% python3 -q
>>> import numpy as np
>>> from numpy import linalg as LA
>>> np.set_printoptions(precision=2, suppress=True, linewidth=120, sign=" ")
>>> data = np.array([[-2.04, -8.88, 7.54],
...     [-7.27, 0.76, 1.77],
...     [4.33, 12.76, 0.67],
...     [4.68, 8.31, 4.74],
...     [0.24, -10.92, 3.5],
...     [0.06, -11.87, 1.54],
...     [-1.68, -0.95, 3.43],
...     [11.22, -13.7, -4.49],
...     [-16.42, -4.3, 2.72],
...     [1.67, 6.85, 0.72],
...     [2.24, 12.39, -1.1],
...     [-2.49, -12.17, 10.98],
...     [4.81, -4.56, 5.01]])
>>> print(data)
[[ -2.04  -8.88   7.54]
 [ -7.27   0.76   1.77]
 [  4.33  12.76   0.67]
 [  4.68   8.31   4.74]
 [  0.24 -10.92   3.5 ]
 [  0.06 -11.87   1.54]
 [ -1.68  -0.95   3.43]
 [ 11.22 -13.7   -4.49]
 [-16.42  -4.3    2.72]
 [  1.67   6.85   0.72]
 [  2.24  12.39  -1.1 ]
 [ -2.49 -12.17  10.98]
 [  4.81  -4.56   5.01]]
>>> cen = data - data.mean(axis=0)
>>> left, sigma, Vh = LA.svd(cen, full_matrices=False)
>>> print((np.sign(left[:, 0]) == np.sign(left[0, 0])).astype(int))
[ 1  0  0  0  1  1  0  1  1  0  0  1  1]
>>> print(np.abs(Vh[-1]))
[ 0.24  0.1   0.96]
>>> print(np.abs(left[:, 0]).argmax())
2
>>> print(np.round((sigma ** 2).sum() ** 2 / (sigma ** 4).sum(), 2))
2.07
>>> cen = (data - data.mean(axis=0)) / data.std(axis=0)
>>> print(np.argwhere(np.abs(cen) > 2))
[[  8   0]
 [ 11   2]]
>>> c = LA.lstsq(np.delete(cen, 2, axis=1), cen[:, 2])[0]
>>> print(c)
[-0.32 -0.24]
>>> D = LA.norm(data[:, None] - data[None], axis=-1)
>>> print((D + 1e9 * np.eye(13)).round(6).argmin(axis=1))
[ 11   6  10   9   5   4   1   5   1   3   2   0   6]
>>> print(LA.matrix_rank(D ** 2))
5
>>> print(LA.norm(data - data.mean(axis=0), axis=1))
[  8.54   7.81  15.57  11.52   8.93   9.94   2.04  17.81  16.53   9.28  15.12  13.23   5.89]
>>> print(LA.norm(data, axis=1))
[ 11.83   7.52  13.49  10.65  11.47  11.97   3.94  18.27  17.19   7.09  12.64  16.58   8.31]
>>> print(D[10].round(6).argsort(kind="stable")[:4])
[ 10   2   9   3]
>>> print(D.mean(axis=1).argmax())
7
